% ipython --no-banner

In [1]: import numpy as np

In [2]: from numpy import linalg as LA

In [3]: np.set_printoptions(precision=4, suppress=True, linewidth=160)

In [4]: F = np.load("test1.npy")

In [5]: print(F)
[[ 4.2894 -1.1597 -1.843  -0.4676]
 [ 1.7491  1.7387 -4.1068  3.9739]
 [ 4.5243  2.2961 -4.8143 -0.061 ]
 [-1.6515  2.1741 -2.1142  0.0776]
 [-1.7671  1.9061  3.9071 -6.3569]
 [ 0.2395  3.5996  0.5657  2.2744]
 [ 4.898  -0.0603 -4.7955  0.9291]
 [-0.7323  0.938   0.683  -0.5379]
 [ 2.4672  3.2182 -3.2057  3.5179]
 [ 1.6948  2.6871 -4.7847  3.1061]
 [-0.4573  2.152   3.4749  2.258 ]
 [ 2.9324 -0.9261  6.0565 -0.9314]
 [ 1.8394  5.2448 -3.1919  1.3205]
 [-0.4464  0.3444 -1.5135 -0.034 ]
 [-5.502  -0.9162 -3.1089  0.7394]
 [ 2.122   0.2595  6.2853 -1.89  ]
 [ 5.1008  3.0021  0.0041  5.8689]
 [ 0.2475 -4.3519  2.6603 -1.7145]
 [ 0.0648  2.2286 -0.0294 -0.3474]
 [ 0.7731  2.9637 -1.0205 -6.167 ]
 [-1.9463  0.224  -1.4217 -3.3602]
 [-2.2837  3.1778 -2.2483 -1.863 ]
 [-1.661  -0.7868 -3.4991  0.1028]
 [-3.2454 -0.2568  1.5579 -3.0902]
 [ 2.1133 -0.8725 -2.7838 -2.8472]
 [ 2.6867 -1.125   2.7059 -3.2636]
 [-0.5953 -2.8724 -1.0338 -2.8097]
 [ 4.5675  3.6669  3.052   4.9846]
 [-2.4346  1.3785 -0.9974 -1.3543]]

In [6]: rng = np.random.default_rng(725)

In [7]: B = F + rng.integers(-2, 3, (29, 2)) @ rng.integers(-2, 3, (2, 4))

In [8]: B
Out[8]: 
array([[ 6.2894,  0.8403, -5.843 , -0.4676],
       [-0.2509,  7.7387, -6.1068,  1.9739],
       [ 7.5243, -2.7039, -4.8143,  1.939 ],
       [-5.6515,  6.1741, -0.1142, -1.9224],
       [-0.7671,  2.9061,  1.9071, -6.3569],
       [-3.7605,  7.5996,  2.5657,  0.2744],
       [ 1.898 ,  0.9397, -1.7955, -0.0709],
       [-4.7323,  0.938 ,  5.683 , -1.5379],
       [ 2.4672,  3.2182, -3.2057,  3.5179],
       [-0.3052,  4.6871, -3.7847,  2.1061],
       [-4.4573,  6.152 ,  5.4749,  0.258 ],
       [ 4.9324,  1.0739,  2.0565, -0.9314],
       [-3.1606,  8.2448,  0.8081, -0.6795],
       [ 3.5536, -3.6556, -3.5135,  1.966 ],
       [-5.502 ,  3.0838, -6.1089, -0.2606],
       [ 0.122 , -1.7405, 10.2853, -1.89  ],
       [ 9.1008,  3.0021, -4.9959,  6.8689],
       [ 2.2475, -2.3519, -1.3397, -1.7145],
       [ 2.0648, -3.7714,  1.9706,  1.6526],
       [-2.2269,  7.9637, -1.0205, -8.167 ],
       [-7.9463,  2.224 ,  4.5783, -5.3602],
       [ 0.7163, -1.8222, -2.2483,  0.137 ],
       [-6.661 ,  2.2132,  0.5009, -1.8972],
       [-5.2454,  5.7432, -0.4421, -5.0902],
       [-2.8867,  2.1275,  1.2162, -4.8472],
       [ 5.6867, -6.125 ,  2.7059, -1.2636],
       [ 3.4047, -2.8724, -6.0338, -1.8097],
       [ 4.5675, -0.3331,  6.052 ,  5.9846],
       [ 1.5654, -2.6215, -2.9974,  0.6457]])

In [9]: B - F
Out[9]: 
array([[ 2.,  2., -4.,  0.],
       [-2.,  6., -2., -2.],
       [ 3., -5.,  0.,  2.],
       [-4.,  4.,  2., -2.],
       [ 1.,  1., -2.,  0.],
       [-4.,  4.,  2., -2.],
       [-3.,  1.,  3., -1.],
       [-4.,  0.,  5., -1.],
       [ 0.,  0.,  0.,  0.],
       [-2.,  2.,  1., -1.],
       [-4.,  4.,  2., -2.],
       [ 2.,  2., -4.,  0.],
       [-5.,  3.,  4., -2.],
       [ 4., -4., -2.,  2.],
       [ 0.,  4., -3., -1.],
       [-2., -2.,  4.,  0.],
       [ 4.,  0., -5.,  1.],
       [ 2.,  2., -4.,  0.],
       [ 2., -6.,  2.,  2.],
       [-3.,  5.,  0., -2.],
       [-6.,  2.,  6., -2.],
       [ 3., -5.,  0.,  2.],
       [-5.,  3.,  4., -2.],
       [-2.,  6., -2., -2.],
       [-5.,  3.,  4., -2.],
       [ 3., -5.,  0.,  2.],
       [ 4.,  0., -5.,  1.],
       [ 0., -4.,  3.,  1.],
       [ 4., -4., -2.,  2.]])

In [10]: np.abs(B - F).sum(axis=1)
Out[10]: array([ 8., 12., 10., 12.,  4., 12.,  8., 10.,  0.,  6., 12.,  8., 14., 12.,  8.,  8., 10.,  8., 12., 10., 16., 10., 14., 12., 14., 10., 10.,  8., 12.])
